>>> import numpy as np
>>> np.set_printoptions(suppress=True, linewidth=120)
>>> J = np.load("test7.npy")
>>> J
array([[4, 2, 2],
       [2, 1, 1],
       [2, 1, 1]])
>>> # rows and columns are dependent
>>> rk = np.linalg.matrix_rank(J)
>>> rk
np.int64(1)
>>> ns = np.linalg.svd(J)[2][rk:].T
>>> np.allclose(J @ ns, 0)
True
>>> [int(np.linalg.matrix_rank(J[:i])) for i in range(1, len(J) + 1)]
[1, 1, 1]
>>> m1 = np.load("layer11.npy")
>>> m1
array([[5., 1., 0.],
       [0., 5., 1.],
       [0., 0., 5.]])
>>> # triangular: eigenvalues sit on the diagonal
>>> x = np.array([-1, 4, -1])
>>> y = m1 @ x
>>> y
array([-1., 19., -5.])
>>> np.round(np.linalg.solve(m1, y), 3)
array([-1.,  4., -1.])
>>> np.round(np.linalg.solve(m1.T, m1[0]), 3) + 0
array([1., 0., 0.])
>>> np.round(np.linalg.solve(m1, m1[:, 0]), 3)
array([1., 0., 0.])
>>> np.round(np.linalg.solve(m1, y + m1[:, 2]), 3)
array([-1.,  4.,  0.])
>>> np.round(np.linalg.solve(m1, -2 * y), 3)
array([ 2., -8.,  2.])
>>> vals, vecs = np.linalg.eig(m1)
>>> np.round(np.sort(np.linalg.eigvals(np.linalg.inv(m1))), 3)
array([0.2, 0.2, 0.2])
>>> np.prod(vals)
np.float64(125.0)
>>> np.round(np.sort(np.linalg.eigvals(m1.T)), 3)
array([5., 5., 5.])
>>> m1 @ vecs[:, 0] - vals[0] * vecs[:, 0]
array([0., 0., 0.])
>>> A = np.load("m.npy")
>>> A
array([[ 0.706,  0.508, -0.08 ],
       [ 0.217,  0.139, -0.02 ],
       [-0.501, -0.336,  0.05 ],
       [-0.319, -0.207,  0.03 ],
       [ 0.706,  0.508, -0.08 ],
       [-0.706, -0.508,  0.08 ],
       [ 0.578,  0.397, -0.06 ],
       [ 0.647,  0.454, -0.07 ],
       [-0.837, -0.647,  0.11 ],
       [-0.867, -0.686,  0.119],
       [-0.647, -0.454,  0.07 ],
       [-0.217, -0.139,  0.02 ],
       [-0.578, -0.397,  0.06 ],
       [ 0.578,  0.397, -0.06 ],
       [-0.837, -0.647,  0.11 ],
       [ 0.217,  0.139, -0.02 ],
       [ 0.319,  0.207, -0.03 ],
       [-0.217, -0.139,  0.02 ],
       [-0.98 , -0.9  ,  0.207],
       [ 0.706,  0.508, -0.08 ],
       [-0.578, -0.397,  0.06 ],
       [-0.97 , -0.869,  0.188],
       [ 0.11 ,  0.07 , -0.01 ],
       [-0.99 , -0.933,  0.235],
       [ 0.217,  0.139, -0.02 ],
       [ 0.217,  0.139, -0.02 ]])
>>> Y = A / np.linalg.norm(A, axis=1, keepdims=True)
>>> G = Y @ Y.T
>>> np.round(np.linalg.norm(Y, axis=1), 3)
array([1., 1., 1., 1., 1., 1., 1., 1., 1., 1., 1., 1., 1., 1., 1., 1., 1., 1., 1., 1., 1., 1., 1., 1., 1., 1.])
>>> (G - 2 * np.eye(26)).round(6).argmax(axis=1)
array([ 4, 15, 12, 11,  0, 10, 13,  6, 14,  8, 12, 17, 20,  6,  8,  1,  1, 11, 21,  0, 12, 18,  1, 18,  1,  1])
>>> D = np.linalg.norm(A[:, None] - A[None], axis=-1)
>>> np.round(np.linalg.norm(A, axis=1), 3)
array([0.873, 0.258, 0.605, 0.381, 0.873, 0.873, 0.704, 0.793, 1.064, 1.112, 0.793, 0.258, 0.704, 0.704, 1.064, 0.258,
       0.381, 0.258, 1.347, 0.873, 0.704, 1.316, 0.131, 1.381, 0.258, 0.258])
>>> D.mean(axis=1).argmax()
np.int64(23)
>>> (D + 1e9 * np.eye(26)).round(6).argmin(axis=1)
array([ 4, 15, 12, 11,  0, 10, 13,  0, 14,  8,  5, 17, 20,  6,  8,  1,  1, 11, 21,  0, 12, 18,  1, 18,  1,  1])
>>> np.flatnonzero(D[13] < D.mean() / 2)
array([ 0,  4,  6,  7, 13, 16, 19])
>>> G = np.cov(A, rowvar=False)
>>> np.round(np.corrcoef(A.T), 3)
array([[ 1.   ,  0.993, -0.949],
       [ 0.993,  1.   , -0.98 ],
       [-0.949, -0.98 ,  1.   ]])
>>> np.median(A, axis=0)
array([-0.217, -0.139,  0.02 ])
>>> np.argwhere(np.triu(np.abs(np.corrcoef(A.T)) > 0.8, 1))
array([[0, 1],
       [0, 2],
       [1, 2]])
>>> round(np.corrcoef(A[:, 0], A[:, 2])[0, 1], 3)
np.float64(-0.949)
>>> np.round(np.linalg.eigvalsh(G)[::-1], 3) + 0
array([0.604, 0.003, 0.   ])
>>> Xs = A - A.mean(axis=0)
>>> Uu, sv, VT = np.linalg.svd(Xs, full_matrices=False)
>>> np.linalg.matrix_rank(Xs)
np.int64(3)
>>> np.round(np.abs(VT[-1]), 3)
array([0.21 , 0.431, 0.877])
>>> sv.round(3)
array([3.884, 0.257, 0.022])
>>> np.abs(Uu[:, 0]).argmax()
np.int64(23)
>>> np.round(sv ** 2 / (sv ** 2).sum(), 3) + 0
array([0.996, 0.004, 0.   ])
>>> feats = np.array([[1, 0, 0, 0, 0, 0],
...     [0, 2, 0, 0, 2, 2],
...     [0, 0, 1, 0, 0, 0],
...     [0, 0, 0, 1, 0, 0],
...     [0, 2, 0, 0, 0, 2],
...     [0, 1, 0, 0, 2, 0]])
>>> # 4 blocks once reordered
>>> def softmax(z):
...     e = np.exp(z - z.max(axis=-1, keepdims=True))
...     return e / e.sum(axis=-1, keepdims=True)
... 
>>> np.round(softmax(feats).sum(axis=1), 3)
array([1., 1., 1., 1., 1., 1.])
>>> np.round(softmax(feats[2] + -3), 3)
array([0.13 , 0.13 , 0.352, 0.13 , 0.13 , 0.13 ])
>>> scores = feats @ feats.T / np.sqrt(6)
>>> np.round(softmax(scores + np.triu(np.full(scores.shape, -np.inf), 1)), 3)
array([[1.   , 0.   , 0.   , 0.   , 0.   , 0.   ],
       [0.007, 0.993, 0.   , 0.   , 0.   , 0.   ],
       [0.285, 0.285, 0.429, 0.   , 0.   , 0.   ],
       [0.222, 0.222, 0.222, 0.334, 0.   , 0.   ],
       [0.018, 0.473, 0.018, 0.018, 0.473, 0.   ],
       [0.041, 0.472, 0.041, 0.041, 0.092, 0.314]])
>>> np.round(softmax(scores)[2] @ feats, 3)
array([0.154, 0.769, 0.231, 0.154, 0.615, 0.615])
>>> np.round(np.linalg.det(feats), 3)
np.float64(4.0)
>>> feats @ feats
array([[ 1,  0,  0,  0,  0,  0],
       [ 0, 10,  0,  0,  8,  8],
       [ 0,  0,  1,  0,  0,  0],
       [ 0,  0,  0,  1,  0,  0],
       [ 0,  6,  0,  0,  8,  4],
       [ 0,  6,  0,  0,  2,  6]])
>>> np.round(np.sort(np.linalg.eigvals(feats).real), 3)
array([-2.   , -0.449,  1.   ,  1.   ,  1.   ,  4.449])
>>> E = np.load("mat.npy")
>>> E
array([[-2, -1,  0,  0,  0,  0],
       [-1,  2,  0,  0,  0,  0],
       [ 1, -2,  0,  0,  0,  0],
       [ 0,  0, -2, -1,  0,  0],
       [ 0,  0, -1,  2,  0,  0],
       [ 0,  0,  1, -2,  0,  0],
       [ 0,  0,  0,  0, -2, -1],
       [ 0,  0,  0,  0, -1,  2],
       [ 0,  0,  0,  0,  1, -2]])
>>> Y = E / np.linalg.norm(E, axis=1, keepdims=True)
>>> G = Y @ Y.T
>>> G[2].round(3) + 0
array([ 0., -1.,  1.,  0.,  0.,  0.,  0.,  0.,  0.])
>>> np.argwhere(np.triu(np.abs(G) > 0.95, 1))
array([[1, 2],
       [4, 5],
       [7, 8]])
>>> (np.abs(G) > 0.9).astype(int)
array([[1, 0, 0, 0, 0, 0, 0, 0, 0],
       [0, 1, 1, 0, 0, 0, 0, 0, 0],
       [0, 1, 1, 0, 0, 0, 0, 0, 0],
       [0, 0, 0, 1, 0, 0, 0, 0, 0],
       [0, 0, 0, 0, 1, 1, 0, 0, 0],
       [0, 0, 0, 0, 1, 1, 0, 0, 0],
       [0, 0, 0, 0, 0, 0, 1, 0, 0],
       [0, 0, 0, 0, 0, 0, 0, 1, 1],
       [0, 0, 0, 0, 0, 0, 0, 1, 1]])
>>> np.degrees(np.arccos(np.clip(G[2, 7], -1, 1)))
np.float64(90.0)
>>> Y = np.c_[E[:, :1] @ np.array([[7]]), np.array([-1, 3, -2, -3, 3, 1, -2, -2, -3])]
>>> Y
array([[-14,  -1],
       [ -7,   3],
       [  7,  -2],
       [  0,  -3],
       [  0,   3],
       [  0,   1],
       [  0,  -2],
       [  0,  -2],
       [  0,  -3]])
>>> np.round(np.linalg.norm(Y - E @ np.linalg.lstsq(E, Y)[0], axis=0), 3) + 0
array([0.   , 4.583])
>>> np.linalg.matrix_rank(Y)
np.int64(2)
>>> np.round(np.linalg.lstsq(E, Y[:, 0])[0], 3) + 0
array([7., 0., 0., 0., 0., 0.])
>>> hat = E @ np.linalg.solve(E.T @ E, E.T)
>>> hat.round(3) + 0
array([[ 1. ,  0. ,  0. ,  0. ,  0. ,  0. ,  0. ,  0. ,  0. ],
       [ 0. ,  0.5, -0.5,  0. ,  0. ,  0. ,  0. ,  0. ,  0. ],
       [ 0. , -0.5,  0.5,  0. ,  0. ,  0. ,  0. ,  0. ,  0. ],
       [ 0. ,  0. ,  0. ,  1. ,  0. ,  0. ,  0. ,  0. ,  0. ],
       [ 0. ,  0. ,  0. ,  0. ,  0.5, -0.5,  0. ,  0. ,  0. ],
       [ 0. ,  0. ,  0. ,  0. , -0.5,  0.5,  0. ,  0. ,  0. ],
       [ 0. ,  0. ,  0. ,  0. ,  0. ,  0. ,  1. ,  0. ,  0. ],
       [ 0. ,  0. ,  0. ,  0. ,  0. ,  0. ,  0. ,  0.5, -0.5],
       [ 0. ,  0. ,  0. ,  0. ,  0. ,  0. ,  0. , -0.5,  0.5]])
>>> np.trace(hat)
np.float64(6.0)
>>> np.round(hat @ E[:, 2], 3)
array([ 0.,  0.,  0., -2., -1.,  1.,  0.,  0.,  0.])
